$ ipython --no-banner

In [1]: import numpy as np

In [2]: import numpy.linalg as la

In [3]: np.set_printoptions(precision=2, suppress=True, linewidth=200)

In [4]: feats = np.load("a.npy")

In [5]: feats
Out[5]: 
array([[ 0.,  1., -3.,  0.],
       [ 1., -1.,  1.,  0.],
       [ 1., -1.,  0.,  0.],
       [ 0.,  0.,  0.,  3.]])

In [6]: feats @ feats
Out[6]: 
array([[-2.,  2.,  1.,  0.],
       [ 0.,  1., -4.,  0.],
       [-1.,  2., -4.,  0.],
       [ 0.,  0.,  0.,  9.]])

In [7]: np.round(la.det(feats), 2)
Out[7]: np.float64(3.0)

In [8]: print(feats - feats[0])
[[ 0.  0.  0.  0.]
 [ 1. -2.  4.  0.]
 [ 1. -2.  3.  0.]
 [ 0. -1.  3.  3.]]

In [9]: feats.sum(axis=1)
Out[9]: array([-2.,  1.,  0.,  3.])

In [10]: np.count_nonzero(feats)
Out[10]: np.int64(8)

In [11]: la.matrix_rank(feats)
Out[11]: np.int64(4)

In [12]: feats.mean(axis=0)
Out[12]: array([ 0.5 , -0.25, -0.5 ,  0.75])

In [13]: r0 = np.array([-2, -1])

In [14]: np.convolve(feats[3], r0)
Out[14]: array([ 0.,  0.,  0., -6., -3.])

In [15]: np.correlate(feats[3], feats[0], "full")
Out[15]: array([ 0.,  0.,  0.,  0., -9.,  3.,  0.])

In [16]: data = np.load("sample19.npy")

In [17]: data
Out[17]: 
array([[ 0,  7,  3, -1,  2,  8],
       [ 0,  0,  1,  2,  1,  7],
       [ 0,  0,  0, -5, -8, -9],
       [ 0,  0,  0,  0, -6,  4],
       [ 0,  0,  0,  0,  0,  1],
       [ 0,  0,  0,  0,  0,  0]])

In [18]: U, sv, VT = la.svd(data)

In [19]: vecs = VT[:(sv > 1e-8).sum()]

In [20]: rng = np.random.default_rng(440)

In [21]: x = data[3] + 2 * data[4] + rng.integers(2) * np.eye(6)[4]

In [22]: print(x)
[ 0.  0.  0.  0. -6.  6.]

In [23]: la.matrix_rank(np.vstack([data, x]))
Out[23]: np.int64(5)

In [24]: m1 = np.loadtxt("x.csv", delimiter=",")

In [25]: m1
Out[25]: 
array([[ 19.69, -14.7 ,  -0.13, -22.12],
       [ 20.38, -14.09,   0.43, -19.28],
       [ 19.6 , -13.91,  -0.18, -19.24],
       [ 18.19, -15.59,   0.13, -20.9 ],
       [ 19.23, -14.64,   0.06, -18.68],
       [ 21.53, -15.56,  -2.05, -20.6 ],
       [ 18.93, -17.17,   1.2 , -19.58],
       [ 19.22, -15.71,  -0.47, -20.14],
       [ 20.02, -15.18,   0.85, -21.73],
       [ 20.05, -14.68,  -1.17, -19.27],
       [ 18.54, -15.93,  -0.31, -19.26],
       [ 18.35, -14.7 ,   2.31, -20.42],
       [ 20.55, -14.32,  -0.61, -20.77],
       [ 20.  , -16.1 ,  -0.27, -19.89],
       [ 16.79, -14.87,  -0.22, -21.47],
       [ 21.46, -14.6 ,  -0.79, -20.98],
       [ 21.01, -14.6 ,  -0.91, -17.57],
       [ 19.69, -14.65,  -0.92, -19.36],
       [ 20.53, -16.22,   0.53, -19.87],
       [ 21.22, -14.57,   1.84, -19.86]])

In [26]: Ac = m1 - m1.mean(axis=0)

In [27]: vecs = la.svd(Ac)[2][:1]

In [28]: M2 = Ac - Ac @ vecs.T @ vecs

In [29]: round(float(la.norm(M2) / la.norm(Ac)), 2)
Out[29]: 0.77

In [30]: np.cov(Ac @ vecs.T, rowvar=False)
Out[30]: array(1.82)

In [31]: print(M2.std(axis=0))
[0.57 0.76 0.82 0.92]

In [32]: np.diag(vecs.T @ vecs)
Out[32]: array([0.61, 0.03, 0.19, 0.17])

In [33]: print(round(np.log10(la.cond(m1))))
2

In [34]: la.cond(m1) > 100
Out[34]: np.False_

In [35]: np.round(la.norm(m1, 2) / la.norm(m1), 2)
Out[35]: np.float64(1.0)

In [36]: P = m1 @ la.solve(m1.T @ m1, m1.T)

In [37]: P @ m1[:, 1]
Out[37]: array([-14.7 , -14.09, -13.91, -15.59, -14.64, -15.56, -17.17, -15.71, -15.18, -14.68, -15.93, -14.7 , -14.32, -16.1 , -14.87, -14.6 , -14.6 , -14.65, -16.22, -14.57])
